>>> import numpy as np
>>> import numpy.linalg as la
>>> np.set_printoptions(precision=3, suppress=True, linewidth=200)
>>> tidy = lambda a: np.round(a, 3) + 0
>>> A = np.load("w.npy")
>>> A
array([[0, 0, 0, 0, 0, 0],
       [0, 0, 0, 0, 0, 1],
       [0, 0, 0, 0, 0, 1],
       [0, 0, 0, 0, 1, 0],
       [0, 0, 0, 1, 0, 0],
       [0, 1, 1, 0, 0, 0]])
>>> # column 2 repeats column 1
>>> (A != 0).astype(int)
array([[0, 0, 0, 0, 0, 0],
       [0, 0, 0, 0, 0, 1],
       [0, 0, 0, 0, 0, 1],
       [0, 0, 0, 0, 1, 0],
       [0, 0, 0, 1, 0, 0],
       [0, 1, 1, 0, 0, 0]])
>>> tidy(np.sort(la.eigvals(A).real))
array([-1.414, -1.   ,  0.   ,  0.   ,  1.   ,  1.414])
>>> tidy(la.det(A))
np.float64(0.0)
>>> A @ A
array([[0, 0, 0, 0, 0, 0],
       [0, 1, 1, 0, 0, 0],
       [0, 1, 1, 0, 0, 0],
       [0, 0, 0, 1, 0, 0],
       [0, 0, 0, 0, 1, 0],
       [0, 0, 0, 0, 0, 2]])
>>> T = np.stack([A, 4 * A, A[::-1]])
>>> T.sum(axis=0)
array([[0, 1, 1, 0, 0, 0],
       [0, 0, 0, 1, 0, 5],
       [0, 0, 0, 0, 1, 5],
       [0, 0, 0, 0, 5, 1],
       [0, 0, 0, 5, 0, 1],
       [0, 5, 5, 0, 0, 0]])
>>> la.matrix_rank(T)
array([4, 4, 4])
>>> (T @ A.T).shape
(3, 6, 6)
>>> A @ A
array([[0, 0, 0, 0, 0, 0],
       [0, 1, 1, 0, 0, 0],
       [0, 1, 1, 0, 0, 0],
       [0, 0, 0, 1, 0, 0],
       [0, 0, 0, 0, 1, 0],
       [0, 0, 0, 0, 0, 2]])
>>> A.sum(axis=0)
array([0, 1, 1, 1, 1, 2])
>>> np.trace(A @ A @ A) // 6
np.int64(0)
>>> np.argwhere(np.triu(A))
array([[1, 5],
       [2, 5],
       [3, 4]])
>>> Lm = np.diag(A.sum(axis=1)) - A
>>> round(la.det(Lm[1:, 1:]))
0
>>> tidy(la.eigvalsh(Lm))
array([0., 0., 0., 1., 2., 3.])
>>> Lm
array([[ 0,  0,  0,  0,  0,  0],
       [ 0,  1,  0,  0,  0, -1],
       [ 0,  0,  1,  0,  0, -1],
       [ 0,  0,  0,  1, -1,  0],
       [ 0,  0,  0, -1,  1,  0],
       [ 0, -1, -1,  0,  0,  2]])
>>> (la.eigvalsh(Lm) < 1e-8).sum()
np.int64(3)
>>> E = np.load("block1.npy")
>>> E
array([[-0.8, -1.6,  0.9, -0.9,  2.4, -0.5],
       [-1.4,  0.3, -0.1,  1.3,  3.2, -0.5],
       [-1.6,  0.4,  0.9, -0.4,  1.2,  0.9]])
>>> B = E / np.sqrt((E ** 2).mean(axis=1, keepdims=True))
>>> tidy(la.norm(B, axis=1))
array([2.449, 2.449, 2.449])
>>> tidy(B[0])
array([-0.595, -1.191,  0.67 , -0.67 ,  1.786, -0.372])
>>> la.matrix_rank(E - E.mean(axis=1, keepdims=True))
np.int64(3)
>>> def softmax(z):
...     e = np.exp(z - z.max(axis=-1, keepdims=True))
...     return e / e.sum(axis=-1, keepdims=True)
... 
>>> tidy(softmax(10 * E[0]))
array([0., 0., 0., 0., 1., 0.])
>>> S = E @ E.T / np.sqrt(6)
>>> tidy(softmax(S + np.triu(np.full(S.shape, -np.inf), 1)))
array([[1.   , 0.   , 0.   ],
       [0.056, 0.944, 0.   ],
       [0.225, 0.325, 0.45 ]])
>>> softmax(S).round(6).argmax(axis=1)
array([0, 1, 2])
>>> x = np.array([-1, 0, 2, -1, -3, 0])
>>> h1 = np.maximum(E @ x, 0)
>>> np.flatnonzero(h1 > 1e-9)
array([2])
>>> E * (h1 > 1e-9)[:, None]
array([[-0. , -0. ,  0. , -0. ,  0. , -0. ],
       [-0. ,  0. , -0. ,  0. ,  0. , -0. ],
       [-1.6,  0.4,  0.9, -0.4,  1.2,  0.9]])
>>> tidy(np.maximum(E @ (3 * x), 0))
array([0. , 0. , 0.6])
>>> T = np.stack([E, 3 * E, E[::-1]])
>>> la.matrix_rank(T)
array([3, 3, 3])
>>> tidy(np.einsum("bij,cij->bc", T, T))
array([[ 31.01,  93.03,  22.72],
       [ 93.03, 279.09,  68.16],
       [ 22.72,  68.16,  31.01]])
>>> B = np.array([[1, 2, 3, -2, -2],
...     [2, 1, 1, -1, -2],
...     [3, 2, 3, 2, 1],
...     [0, -3, 2, -3, 3],
...     [0, 3, -1, -2, 0]])
>>> feats = np.tril(B)
>>> feats
array([[ 1,  0,  0,  0,  0],
       [ 2,  1,  0,  0,  0],
       [ 3,  2,  3,  0,  0],
       [ 0, -3,  2, -3,  0],
       [ 0,  3, -1, -2,  0]])
>>> Uu, sigma, Vt = la.svd(feats)
>>> tidy(sigma)
array([5.318, 4.784, 3.316, 1.354, 0.   ])
>>> np.argmax(sigma[:-1] / (sigma[1:] + 1e-6)) + 1
np.int64(4)
>>> B = Uu[:, :4] @ np.diag(sigma[:4]) @ Vt[:4]
>>> tidy(B)
array([[ 1.,  0.,  0.,  0.,  0.],
       [ 2.,  1.,  0.,  0.,  0.],
       [ 3.,  2.,  3.,  0.,  0.],
       [ 0., -3.,  2., -3.,  0.],
       [ 0.,  3., -1., -2.,  0.]])
>>> tidy(np.abs(feats - B).max())
np.float64(0.0)
>>> tidy(la.norm(feats - B) / la.norm(feats))
np.float64(0.0)
>>> la.matrix_rank(feats, rtol=0.05)
np.int64(4)
>>> r = la.matrix_rank(feats)
>>> r
np.int64(4)
>>> ns = la.svd(feats)[2][r:].T
>>> [int(la.matrix_rank(feats[:i])) for i in range(1, len(feats) + 1)]
[1, 2, 3, 4, 4]
>>> ns[:, 0] / ns[np.abs(ns[:, 0]).round(6).argmax(), 0]
array([0., 0., 0., 0., 1.])
>>> la.matrix_rank(feats.T @ feats), la.matrix_rank(feats @ feats.T)
(np.int64(4), np.int64(4))
>>> [int(la.matrix_rank(np.delete(feats, i, axis=0))) for i in range(5)]
[4, 4, 4, 4, 4]
>>> ns.shape
(5, 1)
>>> rng = np.random.default_rng(665)
>>> labels = rng.permutation(5)
>>> labels
array([4, 1, 3, 0, 2])
>>> B = feats[labels][:, labels]
>>> np.diag(B)
array([ 0,  1, -3,  1,  3])
>>> tidy(np.sort(np.abs(la.eigvals(B))))
array([0., 1., 1., 3., 3.])
>>> M = np.load("dump.npy")
>>> M
array([[ 6,  1, -5,  1],
       [ 1,  4,  1, -6],
       [-5,  1,  6, -2],
       [ 1, -6, -2,  4]])
>>> vals, V = la.eigh(M)
>>> tidy(np.abs(V[:, -1]))
array([0.515, 0.356, 0.62 , 0.472])
>>> (vals > 1e-8).sum(), (vals < -1e-8).sum()
(np.int64(3), np.int64(1))
>>> tidy(V.T @ V)
array([[1., 0., 0., 0.],
       [0., 1., 0., 0.],
       [0., 0., 1., 0.],
       [0., 0., 0., 1.]])
>>> vals, V = la.eig(M)
>>> tidy(M @ V[:, 0] - vals[0] * V[:, 0])
array([0., 0., 0., 0.])
>>> tidy(np.sort(la.eigvals(la.inv(M))))
array([-0.445,  0.082,  0.109,  1.221])
>>> tidy(vals)
array([12.247,  9.181,  0.819, -2.247])
>>> tidy(np.sort(la.eigvals(M.T)))
array([-2.247,  0.819,  9.181, 12.247])
>>> tidy(np.prod(vals))
np.float64(-207.0)
>>> Q, V = la.qr(M[:, :2])[0], la.qr(M[:, 2:])[0]
>>> sigma = la.svd(Q.T @ V, compute_uv=False)
>>> tidy(sigma)
array([0.988, 0.902])
>>> tidy(la.norm(Q @ Q.T - V @ V.T, 2))
np.float64(0.431)
>>> (sigma > 0.9).sum()
np.int64(2)
>>> F = np.loadtxt("layer12.csv", delimiter=",")
>>> F
array([[-4.,  0.,  0.,  0.],
       [-1., -4.,  0.,  0.],
       [ 3., -3., -5.,  0.],
       [ 1., -3., -2.,  2.]])
>>> # triangular
>>> vals, V = la.eig(F)
>>> np.prod(vals)
np.float64(-160.0)
>>> K = np.array([[1, 0, 1, 2, 1], [2, 1, 0, 0, 2], [0, 0, 0, 1, 0]])
>>> K
array([[1, 0, 1, 2, 1],
       [2, 1, 0, 0, 2],
       [0, 0, 0, 1, 0]])
>>> np.abs(np.diag(la.qr(feats)[1])) > 1e-9
array([ True,  True,  True,  True, False])
>>> tidy(feats @ la.pinv(feats) @ feats)
array([[ 1.,  0.,  0.,  0.,  0.],
       [ 2.,  1.,  0.,  0.,  0.],
       [ 3.,  2.,  3.,  0.,  0.],
       [ 0., -3.,  2., -3.,  0.],
       [ 0.,  3., -1., -2.,  0.]])
>>> la.lstsq(feats[:-1].T, feats[-1])[2]
np.int32(4)
>>> tidy(np.trace(la.pinv(feats) @ feats))
np.float64(4.0)
>>> B = K / la.norm(K, axis=1, keepdims=True)
>>> C2 = B @ B.T
>>> tidy(la.norm(B, axis=1))
array([1., 1., 1.])
>>> Uu, sigma, Vt = la.svd(K, full_matrices=False)
>>> tidy(np.abs(Vt[0]))
array([0.619, 0.22 , 0.179, 0.391, 0.619])
>>> tidy(sigma / sigma[0])
array([1.   , 0.609, 0.127])
>>> tidy(Vt @ Vt.T)
array([[1., 0., 0.],
       [0., 1., 0.],
       [0., 0., 1.]])
>>> tidy(np.cumsum(sigma ** 2) / np.sum(sigma ** 2))
array([0.721, 0.988, 1.   ])
>>> tidy(Uu.T @ Uu)
array([[1., 0., 0.],
       [0., 1., 0.],
       [0., 0., 1.]])
>>> Uu.shape, sigma.shape, Vt.shape
((3, 3), (3,), (3, 5))
>>> X = np.loadtxt("out19.csv", delimiter=",")
>>> X
array([[ 4.,  1.,  3.],
       [ 2.,  0.,  2.],
       [ 1.,  1.,  5.],
       [ 0.,  1., -1.]])
>>> x = np.array([-3, -2, 0])
>>> y = X @ x
>>> tidy(la.solve(X.T @ X, X.T @ y))
array([-3., -2.,  0.])
>>> y
array([-14.,  -6.,  -5.,  -2.])
>>> tidy(la.pinv(X) @ X)
array([[1., 0., 0.],
       [0., 1., 0.],
       [0., 0., 1.]])
>>> y = y + 0.02 * rng.normal(size=4)
>>> tidy(y)
array([-14.002,  -6.024,  -5.008,  -1.981])
>>> coef, *_ = la.lstsq(X, y)
>>> tidy(coef)
array([-3.003, -1.981, -0.005])
>>> tidy(la.norm(y - X @ coef))
np.float64(0.011)
>>> [round(float(la.norm(la.solve(X.T @ X + lam * np.eye(3), X.T @ y))), 2) for lam in (0, 1, 10, 100)]
[3.6, 3.12, 1.99, 0.71]
>>> arr = np.array([[5, -1, -1, -5, -5, 5],
...     [0, -4, 4, 0, 4, -1],
...     [4, 5, 3, 2, 3, -3],
...     [-1, 1, -5, -2, 3, 2],
...     [-3, -4, 0, -1, 2, -4],
...     [1, 2, -3, -5, 3, -4]])
>>> arr[:, 0] = 5 * arr[:, 5]
>>> arr
array([[ 25,  -1,  -1,  -5,  -5,   5],
       [ -5,  -4,   4,   0,   4,  -1],
       [-15,   5,   3,   2,   3,  -3],
       [ 10,   1,  -5,  -2,   3,   2],
       [-20,  -4,   0,  -1,   2,  -4],
       [-20,   2,  -3,  -5,   3,  -4]])
>>> # null space of dimension 1
>>> Uu, sigma, Vt = la.svd(arr)
>>> tidy(sigma)
array([43.483,  9.553,  8.107,  5.817,  4.286,  0.   ])
>>> np.argmax(sigma[:-1] / (sigma[1:] + 1e-6)) + 1
np.int64(5)
>>> B = Uu[:, :5] @ np.diag(sigma[:5]) @ Vt[:5]
>>> tidy(la.norm(arr - B) / la.norm(arr))
np.float64(0.0)
>>> la.matrix_rank(B)
np.int64(5)
>>> la.matrix_rank(arr, rtol=0.05)
np.int64(5)
>>> tidy(la.norm(arr - B, 2)), tidy(sigma[5])
(np.float64(0.0), np.float64(0.0))
